$ ipython --no-banner

In [1]: import numpy as np

In [2]: import numpy.linalg as la

In [3]: np.set_printoptions(suppress=True, linewidth=100)

In [4]: m1 = np.loadtxt("sample6.csv", delimiter=",")

In [5]: m1
Out[5]: 
array([[ 0.,  0.,  0.],
       [ 0.,  1., -2.],
       [ 0., -2., -2.]])

In [6]: # 2 blocks once reordered

In [7]: rng = np.random.default_rng(111378)

In [8]: lab = rng.permutation(3)

In [9]: lab
Out[9]: array([2, 0, 1])

In [10]: A2 = m1[lab][:, lab]

In [11]: np.diag(A2)
Out[11]: array([-2.,  0.,  1.])

In [12]: np.round(np.sort(np.abs(la.eigvals(A2))), 1)
Out[12]: array([0., 2., 3.])

In [13]: rk = la.matrix_rank(m1)

In [14]: rk
Out[14]: np.int64(2)

In [15]: N = la.svd(m1)[2][rk:].T

In [16]: [int(la.matrix_rank(m1[:i])) for i in range(1, len(m1) + 1)]
Out[16]: [0, 1, 2]

In [17]: np.allclose(m1 @ N, 0)
Out[17]: True

In [18]: N.shape
Out[18]: (3, 1)

In [19]: la.matrix_rank(m1.T @ m1), la.matrix_rank(m1 @ m1.T)
Out[19]: (np.int64(2), np.int64(2))

In [20]: proj = np.triu(np.array([[-2, 0, -1], [-2, 1, 2], [0, -1, 1]]), 1) + np.eye(3)

In [21]: A2 = proj @ m1 @ la.inv(proj)

In [22]: A2
Out[22]: 
array([[ 0.,  2., -2.],
       [ 0., -3.,  0.],
       [ 0., -2.,  2.]])

In [23]: A = np.loadtxt("dump.csv", delimiter=",")

In [24]: A
Out[24]: 
array([[2., 3., 3., 2., 2., 1., 2., 1., 0.],
       [3., 2., 3., 3., 2., 2., 1., 2., 1.],
       [3., 3., 2., 3., 3., 2., 2., 1., 2.],
       [2., 3., 3., 2., 3., 3., 2., 2., 1.],
       [2., 2., 3., 3., 2., 3., 3., 2., 2.],
       [1., 2., 2., 3., 3., 2., 3., 3., 2.],
       [2., 1., 2., 2., 3., 3., 2., 3., 3.],
       [1., 2., 1., 2., 2., 3., 3., 2., 3.],
       [0., 1., 2., 1., 2., 2., 3., 3., 2.]])

In [25]: # equal to its transpose

In [26]: left, s = la.svd(A)
ValueError: too many values to unpack (expected 2)


In [27]: left, s, VT = la.svd(A, full_matrices=False)

In [28]: s.round(1)
Out[28]: array([19.8,  4.7,  2.6,  2.2,  1.6,  1.5,  0.8,  0.5,  0.1])

In [29]: np.round(np.cumsum(s ** 2) / np.sum(s ** 2), 1)
Out[29]: array([0.9, 1. , 1. , 1. , 1. , 1. , 1. , 1. , 1. ])

In [30]: np.abs(left[:, 0]).round(6).argmax()
Out[30]: np.int64(4)

In [31]: A2 = la.invert(A)
AttributeError: module 'numpy.linalg' has no attribute 'invert'


In [32]: A2 = la.inv(A)

In [33]: round(la.slogdet(A)[0], 1)
Out[33]: np.float64(1.0)

In [34]: np.round(la.inv(A2), 1) + 0
Out[34]: 
array([[2., 3., 3., 2., 2., 1., 2., 1., 0.],
       [3., 2., 3., 3., 2., 2., 1., 2., 1.],
       [3., 3., 2., 3., 3., 2., 2., 1., 2.],
       [2., 3., 3., 2., 3., 3., 2., 2., 1.],
       [2., 2., 3., 3., 2., 3., 3., 2., 2.],
       [1., 2., 2., 3., 3., 2., 3., 3., 2.],
       [2., 1., 2., 2., 3., 3., 2., 3., 3.],
       [1., 2., 1., 2., 2., 3., 3., 2., 3.],
       [0., 1., 2., 1., 2., 2., 3., 3., 2.]])

In [35]: round(float(la.det(A) * la.det(A2)), 1)
Out[35]: 1.0

In [36]: round(la.cond(A), 1)
Out[36]: np.float64(314.2)

In [37]: np.round(la.det(A) * A2, 1)
Out[37]: 
array([[ 125.,  -40., -100.,  -40.,   -5.,   20.,  110.,   50., -115.],
       [ -40.,   32.,   38.,   14.,  -20.,  -16.,  -52.,    2.,   50.],
       [-100.,   38.,   92.,   26.,   10.,  -34.,  -88.,  -52.,  110.],
       [ -40.,   14.,   26.,    8.,   10.,    8.,  -34.,  -16.,   20.],
       [  -5.,  -20.,   10.,   10.,    5.,   10.,   10.,  -20.,   -5.],
       [  20.,  -16.,  -34.,    8.,   10.,    8.,   26.,   14.,  -40.],
       [ 110.,  -52.,  -88.,  -34.,   10.,   26.,   92.,   38., -100.],
       [  50.,    2.,  -52.,  -16.,  -20.,   14.,   38.,   32.,  -40.],
       [-115.,   50.,  110.,   20.,   -5.,  -40., -100.,  -40.,  125.]])

In [38]: (np.abs(A2) > 1e-9).astype(int)
Out[38]: 
array([[1, 1, 1, 1, 1, 1, 1, 1, 1],
       [1, 1, 1, 1, 1, 1, 1, 1, 1],
       [1, 1, 1, 1, 1, 1, 1, 1, 1],
       [1, 1, 1, 1, 1, 1, 1, 1, 1],
       [1, 1, 1, 1, 1, 1, 1, 1, 1],
       [1, 1, 1, 1, 1, 1, 1, 1, 1],
       [1, 1, 1, 1, 1, 1, 1, 1, 1],
       [1, 1, 1, 1, 1, 1, 1, 1, 1],
       [1, 1, 1, 1, 1, 1, 1, 1, 1]])

In [39]: np.allclose(A2, A.T)
Out[39]: False

In [40]: C2 = A.T @ A

In [41]: np.allclose(C2, C2.T)
Out[41]: True

In [42]: (A @ A.T).shape
Out[42]: (9, 9)

In [43]: np.round(la.svd(A, compute_uv=False) ** 2, 1) + 0
Out[43]: array([391.2,  21.8,   6.6,   4.7,   2.5,   2.2,   0.7,   0.2,   0. ])

In [44]: la.matrix_rank(C2)
Out[44]: np.int64(9)

In [45]: F = np.loadtxt("w.csv", delimiter=",")

In [46]: F
Out[46]: 
array([[  0.4,   1.1,  -1.2, -16. ,   1.8,   0.7,   0. ],
       [ -1. ,   0.6,   1.2, -24. ,  -0.3,   0.9,  -1. ],
       [ -0.3,   1.1,   1. ,  -4. ,   1.8,   0.2,  -1.3],
       [  0.5,   1.4,   0.5,  36. ,  -0.5,   0.1,   1.9],
       [ -0.1,   0.7,   2.4,  -2. ,  -2.5,  -2.1,   0.6],
       [ -0.5,   0.1,  -0.4, -18. ,  -2. ,  -1. ,  -0.8],
       [ -1.9,   0.9,  -0.9, -10. ,  -0.4,   0.5,   0.9],
       [ -0.6,  -1.9,  -0.6,  12. ,  -0.7,  -0.7,  -1.7]])

In [47]: left, s, VT = la.svd(F, full_matrices=False)

In [48]: np.round(VT @ VT.T, 1) + 0
Out[48]: 
array([[1., 0., 0., 0., 0., 0., 0.],
       [0., 1., 0., 0., 0., 0., 0.],
       [0., 0., 1., 0., 0., 0., 0.],
       [0., 0., 0., 1., 0., 0., 0.],
       [0., 0., 0., 0., 1., 0., 0.],
       [0., 0., 0., 0., 0., 1., 0.],
       [0., 0., 0., 0., 0., 0., 1.]])

In [49]: round(float(np.sqrt((s ** 2).sum())), 1), np.round(la.norm(F), 1)
Out[49]: (52.7, np.float64(52.7))

In [50]: np.round(left.T @ F @ VT.T, 1) + 0
Out[50]: 
array([[52.2,  0. ,  0. ,  0. ,  0. ,  0. ,  0. ],
       [ 0. ,  5.1,  0. ,  0. ,  0. ,  0. ,  0. ],
       [ 0. ,  0. ,  4. ,  0. ,  0. ,  0. ,  0. ],
       [ 0. ,  0. ,  0. ,  3. ,  0. ,  0. ,  0. ],
       [ 0. ,  0. ,  0. ,  0. ,  2.2,  0. ,  0. ],
       [ 0. ,  0. ,  0. ,  0. ,  0. ,  1.4,  0. ],
       [ 0. ,  0. ,  0. ,  0. ,  0. ,  0. ,  0.9]])

In [51]: np.allclose(left * s @ VT, F)
Out[51]: True

In [52]: np.abs(left[:, 0]).round(6).argmax()
Out[52]: np.int64(3)

In [53]: w, V = la.eigh(m1)

In [54]: x0 = np.array([-2, 3, -3])

In [55]: round(x0 @ m1 @ x0 / (x0 @ x0), 1), w[0], w[-1]
Out[55]: (np.float64(1.2), np.float64(-3.0), np.float64(2.0))

In [56]: np.round(V * np.maximum(w, 0) @ V.T, 1)
Out[56]: 
array([[ 0. ,  0. ,  0. ],
       [ 0. ,  1.6, -0.8],
       [ 0. , -0.8,  0.4]])

In [57]: (np.sign(V[:, -1].round(6)) == np.sign(V[0, -1].round(6))).astype(int)
Out[57]: array([1, 0, 0])

In [58]: ang = np.radians(90)

In [59]: Rm = np.eye(7)

In [60]: Rm[5, 5] = Rm[0, 0] = np.cos(ang)

In [61]: Rm[5, 0], Rm[0, 5] = -np.sin(ang), np.sin(ang)

In [62]: Rm.round(1) + 0
Out[62]: 
array([[ 0.,  0.,  0.,  0.,  0.,  1.,  0.],
       [ 0.,  1.,  0.,  0.,  0.,  0.,  0.],
       [ 0.,  0.,  1.,  0.,  0.,  0.,  0.],
       [ 0.,  0.,  0.,  1.,  0.,  0.,  0.],
       [ 0.,  0.,  0.,  0.,  1.,  0.,  0.],
       [-1.,  0.,  0.,  0.,  0.,  0.,  0.],
       [ 0.,  0.,  0.,  0.,  0.,  0.,  1.]])

In [63]: A2 = F @ Rm.T

In [64]: round(float(la.det(Rm)), 1), np.trace(Rm)
Out[64]: (1.0, np.float64(5.0))

In [65]: np.allclose(la.norm(F, axis=1), la.norm(A2, axis=1))
Out[65]: True

In [66]: A2.round(1)
Out[66]: 
array([[  0.7,   1.1,  -1.2, -16. ,   1.8,  -0.4,   0. ],
       [  0.9,   0.6,   1.2, -24. ,  -0.3,   1. ,  -1. ],
       [  0.2,   1.1,   1. ,  -4. ,   1.8,   0.3,  -1.3],
       [  0.1,   1.4,   0.5,  36. ,  -0.5,  -0.5,   1.9],
       [ -2.1,   0.7,   2.4,  -2. ,  -2.5,   0.1,   0.6],
       [ -1. ,   0.1,  -0.4, -18. ,  -2. ,   0.5,  -0.8],
       [  0.5,   0.9,  -0.9, -10. ,  -0.4,   1.9,   0.9],
       [ -0.7,  -1.9,  -0.6,  12. ,  -0.7,   0.6,  -1.7]])

In [67]: np.abs(A2 - F).max(axis=0)
Out[67]: array([2.4, 0. , 0. , 0. , 0. , 2.2, 0. ])

In [68]: O, _ = la.qr(np.array([[-0.2, 1.4, 0.2, -0.5, 0.1, 1.0, -1.4, -0.8],
    ...:     [-0.3, 0.1, 1.2, -0.7, -0.3, 0.6, 0.0, 0.8],
    ...:     [1.1, 0.3, -0.7, -0.2, -1.4, -0.8, 0.7, -0.9],
    ...:     [-1.7, 0.3, -0.6, -2.0, 0.2, -0.1, -1.7, 1.6],
    ...:     [-0.7, 0.8, 1.5, -1.4, -1.3, 1.0, -1.3, 1.0],
    ...:     [0.7, 2.2, 2.6, 0.4, 0.9, 1.0, -0.8, -0.1],
    ...:     [0.9, 1.1, 1.7, 1.6, 0.2, 3.0, -0.1, 1.2],
    ...:     [0.4, 0.8, 0.2, -0.2, 0.4, 2.0, 0.3, 0.1]]))

In [69]: V, _ = la.qr(np.array([[-0.1, 0.3, 0.6, 1.2],
    ...:     [-1.6, -1.1, -0.5, 0.1],
    ...:     [1.7, -1.0, 1.2, -0.4],
    ...:     [-1.1, -0.6, 0.1, -0.1]]))

In [70]: s = 20 * 0.7 ** np.arange(4)

In [71]: mat = O[:, :4] * s @ V[:4]

In [72]: mat.round(1)
Out[72]: 
array([[ 0.9,  6.5,  0.4,  5.2],
       [ 4.9, -2.5,  2.4, -0.6],
       [-1.5,  6.1, -4.9, -7.2],
       [ 0.8,  1.6, 11.5,  8.6],
       [ 6.6,  0.1,  4.8,  2.7],
       [ 6.9,  5. , -6.8,  1.9],
       [ 2.5,  1. , -8.7,  0.6],
       [ 0.8,  4.6, -2.3, -0.8]])

In [73]: proj = mat @ la.solve(mat.T @ mat, mat.T)

In [74]: proj.round(1) + 0
Out[74]: 
array([[ 0.5, -0.2,  0.1,  0.3,  0. ,  0.2,  0.1,  0.2],
       [-0.2,  0.4,  0. , -0.1,  0.4,  0.1, -0.1,  0. ],
       [ 0.1,  0. ,  0.8, -0.2,  0. ,  0. , -0.2,  0.3],
       [ 0.3, -0.1, -0.2,  0.6,  0.2, -0.1, -0.2,  0. ],
       [ 0. ,  0.4,  0. ,  0.2,  0.5,  0.2, -0.1,  0. ],
       [ 0.2,  0.1,  0. , -0.1,  0.2,  0.6,  0.3,  0.1],
       [ 0.1, -0.1, -0.2, -0.2, -0.1,  0.3,  0.5,  0. ],
       [ 0.2,  0. ,  0.3,  0. ,  0. ,  0.1,  0. ,  0.2]])

In [75]: np.round(proj @ mat[:, 2], 1)
Out[75]: array([ 0.4,  2.4, -4.9, 11.5,  4.8, -6.8, -8.7, -2.3])

In [76]: la.matrix_rank(np.eye(8) - proj)
Out[76]: np.int64(4)

In [77]: np.round(np.diag(proj), 1)
Out[77]: array([0.5, 0.4, 0.8, 0.6, 0.5, 0.6, 0.5, 0.2])

In [78]: np.allclose(proj @ proj, proj)
Out[78]: True

In [79]: np.round(la.eigvalsh(proj), 1) + 0
Out[79]: array([0., 0., 0., 0., 1., 1., 1., 1.])

In [80]: data = np.load("run15.npy")

In [81]: data
Out[81]: 
array([[5., 1., 0., 0., 0., 0., 0., 0., 0., 0.],
       [0., 5., 1., 0., 0., 0., 0., 0., 0., 0.],
       [0., 0., 5., 1., 0., 0., 0., 0., 0., 0.],
       [0., 0., 0., 5., 1., 0., 0., 0., 0., 0.],
       [0., 0., 0., 0., 5., 1., 0., 0., 0., 0.],
       [0., 0., 0., 0., 0., 5., 1., 0., 0., 0.],
       [0., 0., 0., 0., 0., 0., 5., 1., 0., 0.],
       [0., 0., 0., 0., 0., 0., 0., 5., 1., 0.],
       [0., 0., 0., 0., 0., 0., 0., 0., 5., 1.],
       [0., 0., 0., 0., 0., 0., 0., 0., 0., 5.]])

In [82]: # triangular: eigenvalues sit on the diagonal

In [83]: left, s, VT = la.svd(m1)

In [84]: np.argmax(s[:-1] / (s[1:] + 1e-6)) + 1
Out[84]: np.int64(2)

In [85]: A2 = left[:, :2] @ np.diag(s[:2]) @ VT[:2]

In [86]: la.matrix_rank(A2)
Out[86]: np.int64(2)

In [87]: round(la.norm(m1 - A2, 2), 1), s[2]
Out[87]: (np.float64(0.0), np.float64(0.0))

In [88]: la.matrix_rank(m1, rtol=0.05)
Out[88]: np.int64(2)

In [89]: round(np.abs(m1 - A2).max(), 1)
Out[89]: np.float64(0.0)
